$ python -q
>>> import numpy as np
>>> np.set_printoptions(suppress=True, linewidth=160)
>>> tidy = lambda a: np.round(a, 1) + 0
>>> B = np.array([[-1, 3, -2], [2, 3, -1], [1, -3, -1]])
>>> m1 = np.tril(B)
>>> m1
array([[-1,  0,  0],
       [ 2,  3,  0],
       [ 1, -3, -1]])
>>> np.linalg.matrix_power(m1 - np.diag(np.diag(m1)), 3)
array([[0, 0, 0],
       [0, 0, 0],
       [0, 0, 0]])
>>> m1 @ m1
array([[ 1,  0,  0],
       [ 4,  9,  0],
       [-8, -6,  1]])
>>> np.linalg.matrix_rank(m1 - m1[0, 0] * np.eye(3))
np.int64(2)
>>> np.prod(np.diag(m1)), tidy(np.linalg.det(m1))
(np.int64(3), np.float64(3.0))
>>> B = np.array([[0, 2, 3], [1, 1, 3], [-1, 1, 3]])
>>> np.linalg.matrix_rank(np.vstack([m1, B.T]))
np.int64(3)
>>> np.einsum("ik,kj->ji", m1, B)
array([[ 0,  3, -2],
       [-2,  7, -2],
       [-3, 15, -9]])
>>> np.einsum("ij,ij->i", m1, m1)
array([ 1, 13, 11])
>>> np.linalg.matrix_rank(m1 @ B)
np.int64(3)
>>> np.einsum("ik,kj->ij", m1, B)
array([[ 0, -2, -3],
       [ 3,  7, 15],
       [-2, -2, -9]])
>>> B.T @ m1.T
array([[ 0,  3, -2],
       [-2,  7, -2],
       [-3, 15, -9]])
>>> m1 @ B
array([[ 0, -2, -3],
       [ 3,  7, 15],
       [-2, -2, -9]])
>>> F = 5 * np.eye(3) + np.eye(3, k=1)
>>> F
array([[5., 1., 0.],
       [0., 5., 1.],
       [0., 0., 5.]])
>>> t3 = np.stack([F, -2 * F, F[::-1]])
>>> np.linalg.matrix_rank(t3.reshape(3, -1))
np.int64(2)
>>> tidy(np.linalg.norm(t3, axis=(1, 2)))
array([ 8.8, 17.5,  8.8])
>>> tidy(np.linalg.det(t3))
array([  125., -1000.,  -125.])
>>> t3.shape
(3, 3, 3)
>>> t3.sum(axis=0)
array([[-5., -1.,  5.],
       [ 0.,  0.,  0.],
       [ 5.,  1., -5.]])
>>> np.einsum("bij,cij->bc", t3, t3)
array([[  77., -154.,   26.],
       [-154.,  308.,  -52.],
       [  26.,  -52.,   77.]])
